$ python3 -q
>>> import numpy as np
>>> import numpy.linalg as la
>>> np.set_printoptions(precision=4, suppress=True, linewidth=120, floatmode="fixed")
>>> def rnd(a):
...     return np.round(a, 4) + 0
... 
>>> r0 = np.array([0, 2, 1]) + 0.5
>>> A = np.outer(r0, r0) / (r0 @ r0)
>>> rnd(A)
array([[0.0286, 0.1429, 0.0857],
       [0.1429, 0.7143, 0.4286],
       [0.0857, 0.4286, 0.2571]])
>>> rank = la.matrix_rank(A)
>>> rank
np.int64(1)
>>> ns = la.svd(A)[2][rank:].T
>>> [int(la.matrix_rank(A[:i])) for i in range(1, len(A) + 1)]
[1, 1, 1]
>>> la.matrix_rank(A.T @ A), la.matrix_rank(A @ A.T)
(np.int64(1), np.int64(1))
>>> rnd(ns @ ns.T)
array([[ 0.9714, -0.1429, -0.0857],
       [-0.1429,  0.2857, -0.4286],
       [-0.0857, -0.4286,  0.7429]])
>>> U, s, VT = la.svd(A)
>>> np.argmax(s[:-1] / (s[1:] + 1e-6)) + 1
np.int64(1)
>>> rnd(s)
array([1.0000, 0.0000, 0.0000])
>>> A2 = U[:, :1] @ np.diag(s[:1]) @ VT[:1]
>>> rnd(A2)
array([[0.0286, 0.1429, 0.0857],
       [0.1429, 0.7143, 0.4286],
       [0.0857, 0.4286, 0.2571]])
>>> la.matrix_rank(A, rtol=0.05)
np.int64(1)
>>> rnd(la.norm(A - A2) / la.norm(A))
np.float64(0.0)
>>> rnd(np.abs(A - A2).max())
np.float64(0.0)
>>> J = np.loadtxt("w.csv", delimiter=",")
>>> J
array([[-4.0000,  4.0000,  0.0000,  0.0000],
       [ 4.0000,  2.0000,  4.0000,  0.0000],
       [ 0.0000,  4.0000,  4.0000,  4.0000],
       [ 0.0000,  0.0000,  4.0000, -3.0000]])
>>> def softmax(z):
...     e = np.exp(z - z.max(axis=-1, keepdims=True))
...     return e / e.sum(axis=-1, keepdims=True)
... 
>>> rnd(softmax(J).sum(axis=1))
array([1.0000, 1.0000, 1.0000, 1.0000])
>>> rnd(softmax(J[2] + 4))
array([0.0061, 0.3313, 0.3313, 0.3313])
>>> rnd(softmax(10 * J[2]))
array([0.0000, 0.3333, 0.3333, 0.3333])
>>> rnd(softmax(J[2]))
array([0.0061, 0.3313, 0.3313, 0.3313])
>>> scores = J @ J.T / np.sqrt(4)
>>> rnd(softmax(scores)[2] @ J)
array([0.0000, 4.0000, 4.0000, 4.0000])
>>> rnd(softmax(scores + np.triu(np.full(scores.shape, -np.inf), 1)))
array([[1.0000, 0.0000, 0.0000, 0.0000],
       [0.0000, 1.0000, 0.0000, 0.0000],
       [0.0000, 0.0000, 1.0000, 0.0000],
       [0.0000, 0.0110, 0.0000, 0.9890]])
>>> softmax(scores).round(6).argmax(axis=1)
array([0, 1, 2, 3])
>>> rnd(softmax(scores))
array([[0.9997, 0.0000, 0.0003, 0.0000],
       [0.0000, 0.9975, 0.0025, 0.0000],
       [0.0000, 0.0000, 1.0000, 0.0000],
       [0.0000, 0.0110, 0.0000, 0.9890]])
